$ python -q
>>> import numpy as np
>>> import numpy.linalg as la
>>> np.set_printoptions(precision=2, suppress=True, linewidth=120)
>>> rng = np.random.default_rng(252)
>>> M = (rng.random((14, 14)) < 0.3) + np.eye(14)
>>> M /= M.sum(axis=1, keepdims=True)
>>> M
array([[0.25, 0.  , 0.  , 0.  , 0.  , 0.  , 0.  , 0.25, 0.25, 0.  , 0.25, 0.  , 0.  , 0.  ],
       [0.  , 0.2 , 0.  , 0.  , 0.2 , 0.  , 0.2 , 0.2 , 0.  , 0.  , 0.2 , 0.  , 0.  , 0.  ],
       [0.  , 0.  , 0.29, 0.14, 0.14, 0.  , 0.14, 0.14, 0.  , 0.  , 0.14, 0.  , 0.  , 0.  ],
       [0.  , 0.17, 0.  , 0.17, 0.  , 0.  , 0.17, 0.17, 0.  , 0.17, 0.  , 0.  , 0.17, 0.  ],
       [0.  , 0.  , 0.  , 0.25, 0.5 , 0.  , 0.  , 0.  , 0.  , 0.  , 0.  , 0.  , 0.25, 0.  ],
       [0.  , 0.  , 0.  , 0.  , 0.  , 0.2 , 0.  , 0.  , 0.2 , 0.2 , 0.  , 0.  , 0.2 , 0.2 ],
       [0.17, 0.  , 0.  , 0.17, 0.  , 0.  , 0.33, 0.  , 0.  , 0.  , 0.  , 0.  , 0.17, 0.17],
       [0.  , 0.  , 0.  , 0.  , 0.  , 0.  , 0.25, 0.25, 0.25, 0.  , 0.  , 0.25, 0.  , 0.  ],
       [0.  , 0.  , 0.  , 0.  , 0.  , 0.  , 0.25, 0.  , 0.25, 0.  , 0.25, 0.  , 0.  , 0.25],
       [0.  , 0.  , 0.  , 0.  , 0.  , 0.33, 0.  , 0.  , 0.  , 0.33, 0.  , 0.33, 0.  , 0.  ],
       [0.  , 0.17, 0.  , 0.  , 0.  , 0.  , 0.17, 0.17, 0.17, 0.  , 0.17, 0.  , 0.17, 0.  ],
       [0.2 , 0.  , 0.2 , 0.  , 0.  , 0.  , 0.  , 0.  , 0.2 , 0.  , 0.  , 0.4 , 0.  , 0.  ],
       [0.12, 0.  , 0.12, 0.  , 0.12, 0.  , 0.12, 0.12, 0.  , 0.  , 0.12, 0.  , 0.12, 0.12],
       [0.  , 0.  , 0.  , 0.17, 0.17, 0.  , 0.  , 0.17, 0.17, 0.17, 0.  , 0.  , 0.  , 0.17]])
>>> idx = rng.permutation(14)
>>> idx
array([ 8,  2,  0,  7,  4,  5, 10,  6,  1, 13, 11,  9, 12,  3])
>>> B = M[idx][:, idx]
>>> np.allclose(B, M)
False
>>> np.sort(np.abs(la.eigvals(B)))
array([0.09, 0.09, 0.13, 0.13, 0.2 , 0.2 , 0.33, 0.34, 0.34, 0.4 , 0.4 , 0.48, 0.52, 1.  ])
>>> round(float(la.det(B)), 2), round(float(la.det(M[idx])), 2)
(0.0, -0.0)
>>> B = M + rng.integers(-2, 3, (14, 13)) @ rng.integers(-2, 3, (13, 14))
>>> B
array([[  1.25,  12.  , -13.  , -10.  ,  -8.  ,  -5.  ,  -3.  ,   2.25,   5.25,  13.  ,   6.25,  -1.  ,  10.  ,
          4.  ],
       [  7.  ,   0.2 ,  -4.  ,  -7.  ,  -3.8 ,   7.  ,  -9.8 ,  -9.8 ,  -1.  ,  12.  ,   2.2 ,   1.  ,   5.  ,
         -7.  ],
       [ 15.  ,  -1.  ,   2.29,   2.14, -21.86,   7.  , -14.86,  -7.86,   5.  ,  -2.  ,  -2.86,  -6.  ,   2.  ,
          8.  ],
       [  2.  ,  -3.83,   1.  , -14.83,   6.  ,  -8.  ,  -0.83,   2.17,  -6.  ,  11.17,   0.  ,   0.  ,   6.17,
         -2.  ],
       [ 16.  ,   1.  ,  12.  ,   8.25, -10.5 ,   8.  , -13.  ,   0.  ,  -5.  ,   3.  , -15.  ,  -2.  ,  21.25,
          3.  ],
       [ -9.  ,  -7.  , -10.  ,  19.  ,  -6.  ,   9.2 ,  -1.  ,   8.  ,   3.2 ,  -7.8 ,   1.  ,   9.  ,  -4.8 ,
          6.2 ],
       [ -5.83, -11.  ,  -3.  ,   5.17,   2.  ,  -3.  ,  -4.67,  -5.  ,   1.  ,  -9.  ,   0.  ,   6.  , -11.83,
         11.17],
       [ -8.  ,   3.  , -12.  ,   7.  , -11.  ,   9.  ,  -0.75,  10.25,   3.25,   0.  ,   2.  ,   9.25,   6.  ,
          7.  ],
       [  3.  ,   7.  ,   8.  ,   2.  ,  -4.  ,   8.  ,   3.25,   7.  , -11.75,  -4.  ,  -6.75,   7.  ,  19.  ,
         -2.75],
       [ -6.  ,   2.  ,  -2.  , -11.  ,   2.  ,  -2.67,   3.  ,   0.  ,   6.  ,   1.33,   8.  ,   6.33,   1.  ,
         -2.  ],
       [ -1.  ,   4.17,   8.  ,  -4.  ,  12.  ,  -2.  ,   3.17,  -1.83,  -1.83,   7.  ,  -4.83,  -6.  ,   6.17,
         -6.  ],
       [ -3.8 ,  -7.  ,   0.2 ,  -4.  ,  -6.  ,   8.  , -11.  , -13.  , -13.8 ,  -3.  ,   6.  ,  13.4 ,  -1.  ,
          7.  ],
       [ -3.88,  -1.  ,  -9.88,   5.  ,   9.12,  -1.  ,  -1.88,  -8.88,  -7.  ,  -6.  ,  -3.88,  10.  ,  -5.88,
          2.12],
       [  0.  ,   4.  ,   0.  ,  -4.83,   0.17,  -7.  ,   2.  ,   5.17,   6.17,  -1.83,  -1.  ,   4.  ,   7.  ,
          4.17]])
>>> np.abs(B - M).sum(axis=1)
array([ 93.,  77.,  98.,  64., 118., 101.,  79.,  88.,  94.,  53.,  68.,  97.,  76.,  47.])
>>> print(la.matrix_rank(B - M, tol=1e-8))
13
>>> t = np.radians(135)
>>> Rm = np.eye(14)
>>> Rm[1, 1] = Rm[6, 6] = np.cos(t)
>>> Rm[1, 6], Rm[6, 1] = -np.sin(t), np.sin(t)
>>> B = M @ Rm.T
>>> print(la.svd(M, compute_uv=False), la.svd(B, compute_uv=False))
[1.07 0.72 0.65 0.52 0.45 0.43 0.35 0.32 0.29 0.24 0.18 0.16 0.06 0.01] [1.07 0.72 0.65 0.52 0.45 0.43 0.35 0.32 0.29 0.24 0.18 0.16 0.06 0.01]
>>> np.abs(B - M).max(axis=0)
array([0.  , 0.48, 0.  , 0.  , 0.  , 0.  , 0.57, 0.  , 0.  , 0.  , 0.  , 0.  , 0.  , 0.  ])
>>> np.allclose(M @ M.T, M.T @ M)
False
>>> np.round(np.abs(la.eigvals(M)).max(), 2)
np.float64(1.0)
>>> np.sort(np.abs(la.eigvals(M)))
array([0.09, 0.09, 0.13, 0.13, 0.2 , 0.2 , 0.33, 0.34, 0.34, 0.4 , 0.4 , 0.48, 0.52, 1.  ])
>>> np.allclose(M, M.T)
False
>>> M @ np.ones(14)
array([1., 1., 1., 1., 1., 1., 1., 1., 1., 1., 1., 1., 1., 1.])
>>> pr = np.eye(14)[6]
>>> for _ in range(6):
...     pr = pr @ M
...     print(pr.round(2))
... 
[0.17 0.   0.   0.17 0.   0.   0.33 0.   0.   0.   0.   0.   0.17 0.17]
[0.12 0.03 0.02 0.11 0.05 0.   0.16 0.12 0.07 0.06 0.06 0.   0.1  0.1 ]
[0.07 0.03 0.02 0.08 0.06 0.02 0.15 0.13 0.1  0.05 0.08 0.05 0.08 0.07]
[0.06 0.03 0.03 0.07 0.06 0.02 0.15 0.11 0.11 0.05 0.08 0.07 0.08 0.08]
[0.07 0.03 0.03 0.07 0.07 0.02 0.15 0.1  0.11 0.04 0.08 0.07 0.08 0.08]
[0.07 0.03 0.03 0.07 0.07 0.02 0.15 0.1  0.11 0.04 0.08 0.07 0.08 0.08]
>>> A = np.array([[-19.99, -20.12, 6.0, -2.04, 0.05, 24.07, -3.97, 4.02],
...     [15.01, 26.0, 0.07, 0.02, -7.98, -20.04, -10.02, -1.98],
...     [-21.06, -1.94, -46.07, -14.06, -0.03, 4.06, 34.06, -30.06],
...     [-22.01, -10.0, 3.93, -5.0, -6.99, 22.01, -10.95, 1.04],
...     [23.97, 0.08, -1.97, 7.94, 13.99, -20.03, 18.04, 2.1]])
>>> left, sig, VT = la.svd(A)
>>> np.argmax(sig[:-1] / (sig[1:] + 1e-6)) + 1
np.int64(3)
>>> B = left[:, :3] @ np.diag(sig[:3]) @ VT[:3]
>>> round(la.norm(A - B, 2), 2), round(float(sig[3]), 2)
(np.float64(0.12), 0.12)
>>> round(np.abs(A - B).max(), 2)
np.float64(0.08)
>>> la.matrix_rank(A, rtol=0.05)
np.int64(3)
>>> print(round(float(la.norm(A, 1)), 2), np.round(la.norm(A, np.inf), 2))
102.04 151.34
>>> print(round(A[3] @ A[1], 2))
-867.84
>>> la.norm(A, axis=0)
array([46.12, 34.42, 46.67, 17.03, 17.56, 43.39, 41.49, 30.48])
>>> print(round(float(la.norm(A, 2) / la.norm(A)), 2))
0.7
>>> la.cond(A) > 100
np.True_
>>> np.argsort(-la.norm(A, axis=0).round(6), kind="stable")[:3]
array([2, 0, 5])
>>> la.matrix_rank(A, rtol=0.1)
np.int64(3)
>>> r0 = np.array([-1, -2, 0])
>>> print(np.cross(A[2, :3], A[3, :3]))
[-468.32 1096.77  167.9 ]
>>> print(np.convolve(A[2], r0))
[ 21.06  44.06  49.95 106.2   28.15  -4.   -42.18 -38.06  60.12   0.  ]
>>> cov = A.T @ A
>>> round(np.trace(cov), 2), np.round((A ** 2).sum(), 2)
(np.float64(10621.79), np.float64(10621.79))
>>> np.round(la.eigvalsh(cov)[::-1], 2) + 0
array([5204.38, 4318.67, 1098.73,    0.02,    0.  ,    0.  ,    0.  ,    0.  ])
>>> np.round(la.svd(A, compute_uv=False) ** 2, 2) + 0
array([5204.38, 4318.67, 1098.73,    0.02,    0.  ])
>>> np.diag(cov)
array([2127.42, 1184.58, 2177.78,  289.89,  308.26, 1883.09, 1721.59,  929.18])
>>> print(np.allclose(cov, cov.T))
True
>>> print(la.matrix_rank(cov))
5
>>> arr = np.load("arr.npy")
>>> print(arr)
[[1.   0.2  0.04 0.01 0.   0.   0.   0.  ]
 [0.2  1.   0.2  0.04 0.01 0.   0.   0.  ]
 [0.04 0.2  1.   0.2  0.04 0.01 0.   0.  ]
 [0.01 0.04 0.2  1.   0.2  0.04 0.01 0.  ]
 [0.   0.01 0.04 0.2  1.   0.2  0.04 0.01]
 [0.   0.   0.01 0.04 0.2  1.   0.2  0.04]
 [0.   0.   0.   0.01 0.04 0.2  1.   0.2 ]
 [0.   0.   0.   0.   0.01 0.04 0.2  1.  ]]
>>> low = la.cholesky(arr)
>>> la.eigvalsh(arr).min() > 0
np.True_
>>> round(np.prod(np.diag(low)) ** 2, 2), round(la.det(arr), 2)
(np.float64(0.75), np.float64(0.75))
>>> low
array([[1.  , 0.  , 0.  , 0.  , 0.  , 0.  , 0.  , 0.  ],
       [0.2 , 0.98, 0.  , 0.  , 0.  , 0.  , 0.  , 0.  ],
       [0.04, 0.2 , 0.98, 0.  , 0.  , 0.  , 0.  , 0.  ],
       [0.01, 0.04, 0.2 , 0.98, 0.  , 0.  , 0.  , 0.  ],
       [0.  , 0.01, 0.04, 0.2 , 0.98, 0.  , 0.  , 0.  ],
       [0.  , 0.  , 0.01, 0.04, 0.2 , 0.98, 0.  , 0.  ],
       [0.  , 0.  , 0.  , 0.01, 0.04, 0.2 , 0.98, 0.  ],
       [0.  , 0.  , 0.  , 0.  , 0.01, 0.04, 0.2 , 0.98]])
>>> low @ low.T
array([[1.  , 0.2 , 0.04, 0.01, 0.  , 0.  , 0.  , 0.  ],
       [0.2 , 1.  , 0.2 , 0.04, 0.01, 0.  , 0.  , 0.  ],
       [0.04, 0.2 , 1.  , 0.2 , 0.04, 0.01, 0.  , 0.  ],
       [0.01, 0.04, 0.2 , 1.  , 0.2 , 0.04, 0.01, 0.  ],
       [0.  , 0.01, 0.04, 0.2 , 1.  , 0.2 , 0.04, 0.01],
       [0.  , 0.  , 0.01, 0.04, 0.2 , 1.  , 0.2 , 0.04],
       [0.  , 0.  , 0.  , 0.01, 0.04, 0.2 , 1.  , 0.2 ],
       [0.  , 0.  , 0.  , 0.  , 0.01, 0.04, 0.2 , 1.  ]])
>>> r0 = np.array([1, 2])
>>> np.polyval(r0, low[1])
array([2.2 , 2.98, 2.  , 2.  , 2.  , 2.  , 2.  , 2.  ])
>>> idx = rng.permutation(8)
>>> idx
array([5, 6, 7, 3, 4, 0, 1, 2])
>>> B = arr[idx][:, idx]
>>> np.diag(B)
array([1., 1., 1., 1., 1., 1., 1., 1.])
>>> round(la.det(B), 2), round(la.det(arr[idx]), 2)
(np.float64(0.75), np.float64(-0.75))
>>> print(np.allclose(B, arr))
False
>>> print(B)
[[1.   0.2  0.04 0.04 0.2  0.   0.   0.01]
 [0.2  1.   0.2  0.01 0.04 0.   0.   0.  ]
 [0.04 0.2  1.   0.   0.01 0.   0.   0.  ]
 [0.04 0.01 0.   1.   0.2  0.01 0.04 0.2 ]
 [0.2  0.04 0.01 0.2  1.   0.   0.01 0.04]
 [0.   0.   0.   0.01 0.   1.   0.2  0.04]
 [0.   0.   0.   0.04 0.01 0.2  1.   0.2 ]
 [0.01 0.   0.   0.2  0.04 0.04 0.2  1.  ]]
>>> W0 = np.loadtxt("w.csv", delimiter=",")
>>> W0
array([[ -4.,   5.,  -8.,   2.,  -8.,   9.,  -8.,  -8.,   6.,  -2.],
       [-10.,   2.,  -7.,  -2., -17.,  16.,   1.,  -1.,   0.,   0.],
       [-17.,  -1., -11., -10., -16.,  13.,  -4.,  -8.,  -5.,  -6.],
       [-12.,   7., -16.,  -5., -18.,  11.,  -5.,  -8.,  -3., -12.],
       [ -8.,  12., -16.,  -5., -10.,  19.,   0., -13.,   4., -21.],
       [ -1.,  15., -12., -14.,  -7.,  26.,   3., -18.,  -1., -23.],
       [  4.,   9., -19., -21.,   1.,  18.,  10., -11.,   2., -31.],
       [ -2.,  12., -24., -19.,  -2.,   9.,  13., -17.,  -1., -38.],
       [  3.,  10., -28., -24.,  -1.,  15.,  16., -21.,   2., -46.],
       [  7.,  14., -32., -25.,   4.,  15.,  18., -21.,  10., -43.],
       [ 12.,  22., -26., -29.,   8.,  20.,  14., -28.,   3., -47.],
       [ 20.,  21., -29., -36.,  10.,  15.,  20., -27.,  -6., -43.],
       [ 15.,  16., -27., -41.,  12.,  13.,  23., -19.,   3., -45.],
       [ 10.,  25., -28., -43.,  15.,   6.,  20., -25.,  11., -38.],
       [ 19.,  24., -36., -52.,   6.,   0.,  27., -29.,   8., -46.],
       [ 11.,  31., -38., -58.,  14.,   3.,  28., -38.,   1., -53.],
       [ 15.,  34., -35., -56.,  11.,   0.,  27., -47.,  -6., -54.],
       [ 22.,  28., -41., -55.,   7.,   2.,  24., -46., -14., -49.],
       [ 16.,  26., -50., -52.,  14.,   1.,  17., -52., -23., -41.],
       [ 18.,  34., -59., -61.,   5.,   9.,  19., -58., -16., -41.],
       [ 23.,  34., -59., -62.,  12.,   1.,  15., -62., -24., -43.],
       [ 15.,  32., -64., -60.,  17.,   9.,  13., -69., -23., -43.],
       [ 19.,  26., -69., -67.,  23.,  16.,  13., -77., -14., -44.],
       [ 26.,  29., -60., -65.,  17.,  25.,  10., -80., -15., -37.],
       [ 28.,  22., -52., -59.,  24.,  16.,   4., -82.,  -8., -45.],
       [ 20.,  24., -44., -61.,  17.,   8.,   4., -77.,  -9., -41.],
       [ 11.,  33., -38., -65.,  11.,  11.,  10., -68.,  -7., -50.],
       [  9.,  35., -37., -56.,   6.,  13.,   6., -68.,  -7., -54.],
       [  9.,  39., -32., -59.,  11.,  15.,  12., -64., -10., -51.]])
>>> W1 = np.array([[3, -4, -9, 0, 1],
...     [-7, -4, -4, -4, -3],
...     [8, -5, 8, 4, -4],
...     [-7, -5, -7, -6, 2],
...     [-6, 5, 2, 4, 1],
...     [-6, -6, -1, 7, -3],
...     [0, 4, 3, 2, 0],
...     [7, -5, -3, 6, 8],
...     [-3, -4, -4, 8, 7],
...     [-9, -4, -7, 0, -6]])
>>> beta = np.array([4, 2, 5, 0, 3])
>>> hid = np.maximum(W0 @ W1 + beta, 0)
>>> hid
array([[   0.,    0.,    0.,    0.,    0.],
       [   0.,    0.,    1.,   16.,    0.],
       [   0.,   89.,  173.,    0.,    0.],
       [   0.,   51.,   50.,    0.,    0.],
       [   0.,   60.,   67.,    0.,    0.],
       [   0.,   83.,  144.,   20.,    0.],
       [  30.,  258.,  184.,  114.,   73.],
       [  39.,  406.,  263.,    0.,   79.],
       [  64.,  460.,  290.,   15.,  116.],
       [   0.,  442.,  176.,   77.,  165.],
       [   0.,  433.,  243.,   38.,   22.],
       [   3.,  534.,  232.,    0.,    0.],
       [ 121.,  555.,  317.,  169.,  108.],
       [   0.,  569.,  273.,  126.,   66.],
       [ 120.,  705.,  284.,   40.,   96.],
       [  28.,  876.,  474.,    0.,    0.],
       [  32.,  899.,  492.,    0.,    0.],
       [  38.,  883.,  373.,    0.,    0.],
       [   0.,  992.,  334.,    0.,    0.],
       [   0.,  959.,  245.,    0.,    0.],
       [   0., 1071.,  275.,    0.,    0.],
       [   0., 1126.,  314.,    0.,    0.],
       [   0., 1190.,  311.,    0.,    0.],
       [   0.,  990.,  228.,    0.,    0.],
       [   0., 1019.,  299.,    0.,    0.],
       [   0.,  989.,  396.,    0.,    0.],
       [   0.,  938.,  548.,    0.,    0.],
       [   0.,  851.,  507.,    0.,    0.],
       [   0.,  842.,  557.,    0.,    0.]])
>>> la.matrix_rank(hid)
np.int64(5)
>>> basis = np.array([[0, 3], [0, 0], [1, -1], [2, -2], [-3, -3]])
>>> hid @ basis
array([[   0.,    0.],
       [  33.,  -33.],
       [ 173., -173.],
       [  50.,  -50.],
       [  67.,  -67.],
       [ 184., -184.],
       [ 193., -541.],
       [  26., -383.],
       [ -28., -476.],
       [-165., -825.],
       [ 253., -385.],
       [ 232., -223.],
       [ 331., -616.],
       [ 327., -723.],
       [  76., -292.],
       [ 474., -390.],
       [ 492., -396.],
       [ 373., -259.],
       [ 334., -334.],
       [ 245., -245.],
       [ 275., -275.],
       [ 314., -314.],
       [ 311., -311.],
       [ 228., -228.],
       [ 299., -299.],
       [ 396., -396.],
       [ 548., -548.],
       [ 507., -507.],
       [ 557., -557.]])
>>> W1 @ basis
array([[-12,  15],
       [ -3,   0],
       [ 28,  20],
       [-25,  -8],
       [  7, -31],
       [ 22, -22],
       [  7,  -7],
       [-15, -12],
       [ -9, -42],
       [ 11,  -2]])
